In [1]: import numpy as np

In [2]: np.set_printoptions(suppress=True, linewidth=140)

In [3]: mat = np.array([[0.5, 0.5, -1.0],
   ...:     [-28.0, 12.0, 16.0],
   ...:     [0.4, -1.1, 0.3],
   ...:     [0.4, -0.7, -0.3],
   ...:     [-0.7, -1.0, 2.1],
   ...:     [1.2, -0.5, -0.4],
   ...:     [-1.9, 1.1, 1.5],
   ...:     [1.4, 1.8, 0.2],
   ...:     [-0.5, -0.3, -2.9],
   ...:     [1.2, -2.9, 0.3],
   ...:     [-0.7, 0.0, 0.6],
   ...:     [0.5, 0.8, 2.1],
   ...:     [-1.2, 0.5, -0.4],
   ...:     [0.5, 1.2, 1.6],
   ...:     [-0.2, 0.4, 0.6],
   ...:     [1.4, -0.6, -3.2],
   ...:     [-0.5, -0.2, 1.2]])

In [4]: # row 1 dominates

In [5]: lab = mat[:, 1] > np.median(mat[:, 1])

In [6]: r0 = mat[lab].mean(axis=0) - mat[~lab].mean(axis=0)

In [7]: round((((mat - mat.mean(axis=0)) @ r0 > 0) == lab).mean(), 2)
Out[7]: np.float64(0.65)

In [8]: np.argsort(-np.abs(r0).round(6), kind="stable")
Out[8]: array([0, 1, 2])

In [9]: A = np.load("a.npy")

In [10]: A.round(2)
Out[10]: 
array([[  2.  ,   0.45,   3.73,  -6.88,   0.71,  -1.29],
       [  2.  ,  -2.82,   2.09,  -3.2 ,   1.93,  -0.07],
       [  2.  ,   1.04,   4.02,  -7.55,   0.48,  -1.52],
       [  2.  ,  -9.88,  -1.44,   4.74,   4.58,   2.58],
       [  2.  ,   4.56,   5.78, -11.5 ,  -0.83,  -2.83],
       [  2.  , -13.24,  -3.12,   8.52,   5.84,   3.84],
       [  2.  , -15.75,  -4.38,  11.34,   6.78,   4.78],
       [  2.  ,  -5.16,   0.92,  -0.57,   2.81,   0.81],
       [  2.  ,  -3.51,   1.75,  -2.43,   2.19,   0.19],
       [  2.  ,  -7.78,  -0.39,   2.37,   3.79,   1.79],
       [  2.  ,  -0.43,   3.28,  -5.89,   1.04,  -0.96],
       [  2.  ,  -7.82,  -0.41,   2.43,   3.81,   1.81],
       [  2.  ,  -6.42,   0.29,   0.84,   3.28,   1.28],
       [  2.  , -20.34,  -6.67,  16.51,   8.5 ,   6.5 ],
       [  2.  ,   7.52,   7.26, -14.84,  -1.95,  -3.95],
       [  2.  ,   0.09,   3.55,  -6.48,   0.84,  -1.16],
       [  2.  , -10.16,  -1.58,   5.05,   4.68,   2.68],
       [  2.  ,   0.83,   3.91,  -7.31,   0.56,  -1.44],
       [  2.  ,  -0.63,   3.19,  -5.67,   1.11,  -0.89],
       [  2.  ,  -6.  ,   0.5 ,   0.38,   3.13,   1.13],
       [  2.  , -23.2 ,  -8.1 ,  19.72,   9.57,   7.57],
       [  2.  ,  -2.29,   2.35,  -3.8 ,   1.73,  -0.27],
       [  2.  ,   7.84,   7.42, -15.19,  -2.06,  -4.06],
       [  2.  ,  -3.56,   1.72,  -2.37,   2.21,   0.21],
       [  2.  ,  -1.31,   2.85,  -4.9 ,   1.37,  -0.63],
       [  2.  , -13.7 ,  -3.35,   9.04,   6.01,   4.01],
       [  2.  ,  -9.11,  -1.05,   3.87,   4.29,   2.29]])

In [11]: # looks like rank 2

In [12]: U, sig, Vh = np.linalg.svd(A)

In [13]: np.argmax(sig[:-1] / (sig[1:] + 1e-6)) + 1
Out[13]: np.int64(2)

In [14]: A2 = U[:, :2] @ np.diag(sig[:2]) @ Vh[:2]

In [15]: np.linalg.matrix_rank(A2)
Out[15]: np.int64(2)

In [16]: round(np.linalg.norm(A - A2, 2), 2), round(sig[2], 2)
Out[16]: (np.float64(0.0), np.float64(0.0))
